>>> import numpy as np
>>> np.set_printoptions(suppress=True, linewidth=200)
>>> M = np.loadtxt("dump.csv", delimiter=",")
>>> M
array([[ 0.24, -0.38,  0.24],
       [ 0.35,  0.  ,  0.62],
       [-0.43,  0.05, -0.71],
       [ 0.36, -0.15,  0.58],
       [-0.98,  0.83, -1.  ],
       [-0.46,  0.42, -0.62],
       [-0.51,  0.1 , -0.79],
       [ 0.49,  0.05,  0.8 ],
       [ 0.59, -0.54,  0.76],
       [ 0.74, -0.29,  0.94],
       [-0.31,  0.  , -0.56],
       [-0.24, -0.2 , -0.54],
       [-0.96,  0.86, -1.  ],
       [-0.54,  0.29, -0.77],
       [ 0.1 , -0.15,  0.11],
       [ 0.02, -0.24, -0.11],
       [ 0.18, -0.34,  0.15],
       [-0.89,  0.76, -0.98],
       [ 0.02, -0.24, -0.11],
       [-0.02, -0.57, -0.41],
       [-0.81,  0.46, -0.96],
       [-0.64,  0.6 , -0.8 ]])
>>> cov = np.cov(M, rowvar=False)
>>> print(np.round(np.linalg.eigvalsh(cov)[::-1], 2) + 0)
[0.81 0.08 0.  ]
>>> print(np.round(np.median(M, axis=0), 2))
[-0.13  0.   -0.48]
>>> cov.shape
(3, 3)
>>> cent = M[[11, 21]].astype(float)
>>> for _ in range(4):
...     idx = np.linalg.norm(M[:, None] - cent, axis=-1).argmin(axis=1)
...     cent = np.array([M[idx == j].mean(axis=0) for j in range(2)])
... 
>>> print(idx)
[0 0 1 0 1 1 1 0 0 0 1 1 1 1 0 0 0 1 0 0 1 1]
>>> np.round(cent[1] - cent[0], 2)
array([-0.89,  0.64, -1.12])
>>> np.abs(cent[1] - cent[0]).argmax()
np.int64(2)
>>> Ac = (M - M.mean(axis=0)) / M.std(axis=0)
>>> print(Ac.std(axis=0))
[1. 1. 1.]
>>> b = np.linalg.lstsq(np.delete(Ac, 0, axis=1), Ac[:, 0])[0]
>>> np.abs(b).argmax()
np.int64(1)
>>> round(1 - np.var(Ac[:, 0] - np.delete(Ac, 0, axis=1) @ b), 2)
np.float64(0.99)
>>> def softmax(z):
...     e = np.exp(z - z.max(axis=-1, keepdims=True))
...     return e / e.sum(axis=-1, keepdims=True)
... 
>>> np.round(softmax(M[2] + -2), 2)
array([0.3 , 0.48, 0.22])
>>> scores = M @ M.T / np.sqrt(3)
>>> print(np.round(softmax(scores)[2] @ M, 2))
[-0.36  0.19 -0.47]
